% python3 -q
>>> import numpy as np
>>> from numpy import linalg as LA
>>> np.set_printoptions(precision=4, suppress=True, linewidth=140, legacy="1.25")
>>> W0 = np.load("layer12.npy")
>>> print(W0)
[[ 3 -1  5  2]
 [-5  0 -1  8]
 [-5 -7 -5  2]
 [ 3  8  5 -6]]
>>> hat = np.triu(np.array([[0, 1, -1, -2], [-2, 2, 2, -2], [1, -1, 0, -2], [1, -1, -2, 2]]), 1) + np.eye(4)
>>> Y = hat @ W0 @ LA.inv(hat)
>>> print(hat @ W0 - W0 @ hat)
[[ -6. -12.  -1.  32.]
 [-16. -25. -25.   4.]
 [ -6. -11.  -1. -22.]
 [  0.  -3. -13.  32.]]
>>> print(LA.matrix_rank(Y))
4
>>> print(round(float(LA.det(Y)), 4))
-1356.0
>>> r0, v = W0[1], W0[0]
>>> print(r0 @ v)
-4
>>> pr = (r0 @ v) / (r0 @ r0) * r0
>>> print(pr)
[ 0.2222 -0.      0.0444 -0.3556]
>>> print(LA.matrix_rank(np.outer(r0, v)))
1
>>> print(np.outer(r0, v))
[[-15   5 -25 -10]
 [  0   0   0   0]
 [ -3   1  -5  -2]
 [ 24  -8  40  16]]
>>> print(v - pr)
[ 2.7778 -1.      4.9556  2.3556]
>>> print(round(LA.norm(r0 + v) ** 2 + LA.norm(r0 - v) ** 2, 4))
258.0
>>> r0 = np.array([3, -1, -3, 1])
>>> Y = W0 + np.outer(r0, np.eye(4)[2])
>>> print(LA.matrix_rank(LA.inv(Y) - LA.inv(W0), tol=1e-8))
1
>>> print(LA.matrix_rank(Y - W0))
1
>>> print(Y)
[[ 3. -1.  8.  2.]
 [-5.  0. -2.  8.]
 [-5. -7. -8.  2.]
 [ 3.  8.  6. -6.]]
>>> mat = np.array([[0, 0, -2, 0, 2, 1, 0, -1, -1, -2],
...     [1, -3, 0, 3, 1, -3, -2, 2, 2, -2],
...     [2, 0, 1, -3, -2, -2, 3, -2, 1, -2],
...     [1, 3, -3, -1, 0, 1, -3, -1, -1, -2],
...     [-2, 6, -2, -6, 0, 7, 4, -5, -5, 2]])
>>> # null space of dimension 6
>>> left, sv, vt = LA.svd(mat)
>>> evecs = vt[:(sv > 1e-8).sum()]
>>> rng = np.random.default_rng(626)
>>> x0 = mat[1] + 4 * mat[3] + rng.integers(2) * np.eye(10)[1]
>>> print(x0)
[  5.  10. -12.  -1.   1.   1. -14.  -2.  -2. -10.]
>>> print(round(float(LA.norm(x0 - evecs.T @ evecs @ x0)), 4))
0.7271
>>> print(LA.matrix_rank(np.vstack([mat, x0])))
5
>>> print(np.diag(evecs.T @ evecs))
[0.2167 0.4713 0.3424 0.3866 0.4637 0.4029 0.6974 0.2434 0.1847 0.591 ]
>>> arr = np.loadtxt("dump.csv", delimiter=",")
>>> print(arr)
[[ 2.  0.  0.]
 [ 0.  2.  0.]
 [ 0.  0. -1.]]
>>> print((LA.matrix_power((arr != 0) + (arr.T != 0) + np.eye(3), 3) > 0).astype(int))
[[1 0 0]
 [0 1 0]
 [0 0 1]]
>>> print((arr != 0).astype(int))
[[1 0 0]
 [0 1 0]
 [0 0 1]]
>>> print(round(LA.det(arr), 4))
-4.0
>>> print(np.sort(LA.eigvals(arr).real))
[-1.  2.  2.]
>>> print(arr @ arr)
[[4. 0. 0.]
 [0. 4. 0.]
 [0. 0. 1.]]
>>> r0 = np.array([1, -2, -2])
>>> Y = arr + np.outer(r0, np.eye(3)[0])
>>> print(LA.matrix_rank(Y - arr))
1
>>> vals, evecs = LA.eigh(arr)
>>> x0 = np.array([-1, 2, 1])
>>> print(LA.eigvalsh(arr[1:, 1:]))
[-1.  2.]
>>> print(x0 @ arr @ x0 / (x0 @ x0), vals[0], vals[-1])
1.5 -1.0 2.0
>>> print(np.abs(arr).sum(axis=1).max(), np.abs(vals).max())
2.0 2.0
>>> print(x0 @ arr @ x0)
9.0
>>> m1 = np.load("mat.npy")
>>> print(m1)
[[ -0.37   0.08   3.79  -0.86  -0.58  -1.27  -1.51  -1.01   1.31  -0.55]
 [ -0.76  -0.85   3.59  -1.22  -0.83  -0.54  -1.29  -1.02   0.46  -2.21]
 [ -0.65  -2.67   0.9    0.36  -1.63   0.37   0.1    1.47  -1.35  -1.88]
 [  1.44   1.09 -11.13   1.03  -0.54   1.3    0.94   0.12  -2.36   1.04]
 [ -0.3   -1.35  -0.35  -0.61  -2.3   -0.56  -1.52  -0.5   -0.66  -2.14]
 [  2.03   3.2   -3.95   2.53   0.71  -1.87   0.32   1.33   1.73   7.1 ]]
>>> left, sv, vt = LA.svd(m1)
>>> print(np.argmax(sv[:-1] / (sv[1:] + 1e-6)) + 1)
4
>>> print(sv.round(4) + 0)
[14.754   8.6559  3.4447  3.2047  0.      0.    ]
>>> Y = left[:, :4] @ np.diag(sv[:4]) @ vt[:4]
>>> print(LA.matrix_rank(m1, rtol=0.05))
4
>>> print(LA.matrix_rank(Y))
4
>>> print(np.round(np.abs(m1 - Y).max(), 4))
0.0
>>> print(mat[0] @ mat[1])
-1
>>> print(round(float(LA.norm(mat, 1)), 4), round(float(LA.norm(mat, np.inf)), 4))
14.0 39.0
>>> print(round(float(LA.norm(mat[0], 1)), 4), round(float(LA.norm(mat[0], np.inf)), 4))
9.0 2.0
>>> print(LA.norm(mat, axis=1).argmax())
4
>>> print(round(LA.norm(mat, 2), 4))
15.7299
>>> print(round(float(LA.norm(mat[0] - mat[1])), 4))
7.874
>>> E = np.array([[1.1, -0.1, -0.7, 0.4, -0.1, 0.0, 0.2, -0.5, -0.1, -0.7],
...     [-1.3, 0.8, -0.3, -0.1, -1.2, -0.6, 0.5, -0.5, 1.1, 0.0],
...     [-1.1, 0.1, 0.0, 1.3, -0.4, 1.5, 0.0, 1.1, 0.8, -1.4],
...     [1.2, 0.6, 0.9, 0.2, 0.8, -0.1, -2.1, -0.2, -1.0, -0.9],
...     [-1.3, -1.4, 0.6, 1.2, -0.1, -0.5, 0.4, -0.5, 0.8, 1.5],
...     [0.2, -0.3, 0.7, -0.3, -0.2, -0.8, -0.1, -0.1, -0.7, 0.4]])
>>> print(E)
[[ 1.1 -0.1 -0.7  0.4 -0.1  0.   0.2 -0.5 -0.1 -0.7]
 [-1.3  0.8 -0.3 -0.1 -1.2 -0.6  0.5 -0.5  1.1  0. ]
 [-1.1  0.1  0.   1.3 -0.4  1.5  0.   1.1  0.8 -1.4]
 [ 1.2  0.6  0.9  0.2  0.8 -0.1 -2.1 -0.2 -1.  -0.9]
 [-1.3 -1.4  0.6  1.2 -0.1 -0.5  0.4 -0.5  0.8  1.5]
 [ 0.2 -0.3  0.7 -0.3 -0.2 -0.8 -0.1 -0.1 -0.7  0.4]]
>>> t = np.radians(36)
>>> R = np.eye(10)
>>> R[0, 0] = R[9, 9] = np.cos(t)
>>> R[0, 9], R[9, 0] = -np.sin(t), np.sin(t)
>>> print(R)
[[ 0.809   0.      0.      0.      0.      0.      0.      0.      0.     -0.5878]
 [ 0.      1.      0.      0.      0.      0.      0.      0.      0.      0.    ]
 [ 0.      0.      1.      0.      0.      0.      0.      0.      0.      0.    ]
 [ 0.      0.      0.      1.      0.      0.      0.      0.      0.      0.    ]
 [ 0.      0.      0.      0.      1.      0.      0.      0.      0.      0.    ]
 [ 0.      0.      0.      0.      0.      1.      0.      0.      0.      0.    ]
 [ 0.      0.      0.      0.      0.      0.      1.      0.      0.      0.    ]
 [ 0.      0.      0.      0.      0.      0.      0.      1.      0.      0.    ]
 [ 0.      0.      0.      0.      0.      0.      0.      0.      1.      0.    ]
 [ 0.5878  0.      0.      0.      0.      0.      0.      0.      0.      0.809 ]]
>>> Y = E @ R.T
>>> print(np.abs(Y - E).max(axis=0))
[1.033  0.     0.     0.     0.     0.     0.     0.     0.     1.0506]
>>> print(np.allclose(E @ E.T, Y @ Y.T))
True
>>> print(LA.svd(E, compute_uv=False), LA.svd(Y, compute_uv=False))
[4.09   3.2025 2.3726 1.7915 1.3841 0.795 ] [4.09   3.2025 2.3726 1.7915 1.3841 0.795 ]
